$ ipython --no-banner

In [1]: import numpy as np

In [2]: from numpy import linalg as LA

In [3]: np.set_printoptions(suppress=True, linewidth=160)

In [4]: M2 = np.array([[6, 9, 1, -2, 3, 1, -7, 2, -9, 1, -6, -2],
   ...:     [-3, -2, 5, 2, 8, -1, 6, -4, -7, -1, -4, 3],
   ...:     [-9, 0, -3, 2, 9, 1, 8, 1, -3, 6, 7, 4],
   ...:     [0, -7, 6, 7, -9, 8, 2, 6, 6, 2, -6, -8],
   ...:     [-5, -4, -6, -4, -3, -4, -4, -8, 5, 6, -2, -2],
   ...:     [5, -4, -8, 7, -7, -9, 6, 6, -2, -7, -5, 2],
   ...:     [6, 5, -7, -2, 9, -5, -3, 7, 5, -2, -5, 9],
   ...:     [-8, -1, 6, 9, -7, 6, 4, 4, -6, -3, -3, 2],
   ...:     [8, 1, 4, 5, -4, 0, -3, 5, 2, -7, 7, -1],
   ...:     [0, 6, 5, 5, 1, 4, 2, -2, -8, -4, 3, -7],
   ...:     [-2, 8, 9, -5, -3, -7, 2, -1, 9, 7, 6, 4],
   ...:     [4, -9, -2, 9, -4, -9, 3, -6, -5, 4, -1, -2]])

In [5]: X = np.tril(M2)

In [6]: X
Out[6]: 
array([[ 6,  0,  0,  0,  0,  0,  0,  0,  0,  0,  0,  0],
       [-3, -2,  0,  0,  0,  0,  0,  0,  0,  0,  0,  0],
       [-9,  0, -3,  0,  0,  0,  0,  0,  0,  0,  0,  0],
       [ 0, -7,  6,  7,  0,  0,  0,  0,  0,  0,  0,  0],
       [-5, -4, -6, -4, -3,  0,  0,  0,  0,  0,  0,  0],
       [ 5, -4, -8,  7, -7, -9,  0,  0,  0,  0,  0,  0],
       [ 6,  5, -7, -2,  9, -5, -3,  0,  0,  0,  0,  0],
       [-8, -1,  6,  9, -7,  6,  4,  4,  0,  0,  0,  0],
       [ 8,  1,  4,  5, -4,  0, -3,  5,  2,  0,  0,  0],
       [ 0,  6,  5,  5,  1,  4,  2, -2, -8, -4,  0,  0],
       [-2,  8,  9, -5, -3, -7,  2, -1,  9,  7,  6,  0],
       [ 4, -9, -2,  9, -4, -9,  3, -6, -5,  4, -1, -2]])

In [7]: left, sig, Vh = LA.svd(X)

In [8]: np.argmax(sig[:-1] / (sig[1:] + 1e-6)) + 1
Out[8]: np.int64(11)

In [9]: M2 = left[:, :11] @ np.diag(sig[:11]) @ Vh[:11]

In [10]: round(np.abs(X - M2).max(), 4)
Out[10]: np.float64(0.0066)

In [11]: LA.matrix_rank(M2)
Out[11]: np.int64(11)

In [12]: round(float(LA.norm(X - M2, 2)), 4), np.round(sig[11], 4)
Out[12]: (0.0092, np.float64(0.0092))

In [13]: A = np.loadtxt("run15.csv", delimiter=",")

In [14]: A
Out[14]: 
array([[-2.,  0.,  1.,  2.,  2.,  2.,  1.,  1.,  2.],
       [ 0., -3.,  0.,  0.,  0.,  0.,  0.,  0.,  0.],
       [ 1.,  0., -2.,  2.,  2.,  2.,  1.,  1.,  2.],
       [ 2.,  0.,  2.,  1.,  4.,  4.,  2.,  2.,  4.],
       [ 2.,  0.,  2.,  4.,  1.,  4.,  2.,  2.,  4.],
       [ 2.,  0.,  2.,  4.,  4.,  1.,  2.,  2.,  4.],
       [ 1.,  0.,  1.,  2.,  2.,  2., -2.,  1.,  2.],
       [ 1.,  0.,  1.,  2.,  2.,  2.,  1., -2.,  2.],
       [ 2.,  0.,  2.,  4.,  4.,  4.,  2.,  2.,  1.]])

In [15]: gram = A.T @ A

In [16]: np.diag(gram)
Out[16]: array([23.,  9., 23., 65., 65., 65., 23., 23., 65.])

In [17]: LA.matrix_rank(gram)
Out[17]: np.int64(9)

In [18]: (A @ A.T).shape
Out[18]: (9, 9)

In [19]: x0 = np.array([-2, 1, -1, 0, -2, 0, 0, 1, 1])

In [20]: A @ x0
Out[20]: array([  2.,  -3.,  -1.,  -8.,  -2.,  -8.,  -4.,  -7., -11.])

In [21]: np.einsum("ij,j->i", A, x0)
Out[21]: array([  2.,  -3.,  -1.,  -8.,  -2.,  -8.,  -4.,  -7., -11.])

In [22]: A @ np.eye(9)[6]
Out[22]: array([ 1.,  0.,  1.,  2.,  2.,  2., -2.,  1.,  2.])

In [23]: np.sign((A @ x0).round(6))
Out[23]: array([ 1., -1., -1., -1., -1., -1., -1., -1., -1.])

In [24]: M2 = np.array([[-1, -4],
    ...:     [7, 2],
    ...:     [8, 6],
    ...:     [8, 6],
    ...:     [0, -2],
    ...:     [4, -4],
    ...:     [-8, 0],
    ...:     [-3, 0],
    ...:     [-4, 2]])

In [25]: np.einsum("ij->j", A)
Out[25]: array([ 9., -3.,  9., 21., 21., 21.,  9.,  9., 21.])

In [26]: np.vstack([A, M2.T]).shape
Out[26]: (11, 9)

In [27]: A @ M2
Out[27]: 
array([[ 15.,  18.],
       [-21.,  -6.],
       [-12., -12.],
       [  0.,  -6.],
       [ 24.,  18.],
       [ 12.,  24.],
       [ 36.,   6.],
       [ 21.,   6.],
       [ 36.,   6.]])

In [28]: LA.matrix_rank(np.vstack([A, M2.T]))
Out[28]: np.int64(9)

In [29]: x0 = np.array([-1, -4, -2, 3, 0, -4, -2, 2, 5, -1, 4, 0])

In [30]: h = np.maximum(X @ x0, 0)

In [31]: np.round(np.tanh(X @ x0), 4)
Out[31]: array([-1.    ,  1.    ,  1.    ,  1.    ,  1.    ,  1.    ,  1.    ,  0.9951,  1.    , -1.    ,  1.    ,  1.    ])

In [32]: np.flatnonzero(h > 1e-9)
Out[32]: array([ 1,  2,  3,  4,  5,  6,  7,  8, 10, 11])

In [33]: h
Out[33]: array([ 0, 11, 15, 37, 21, 84,  8,  3, 21,  0, 21, 48])

In [34]: X.T @ h
Out[34]: array([  489,  -907,  -482,  1206,  -939, -1357,   111,  -192,    -9,   339,    78,   -96])
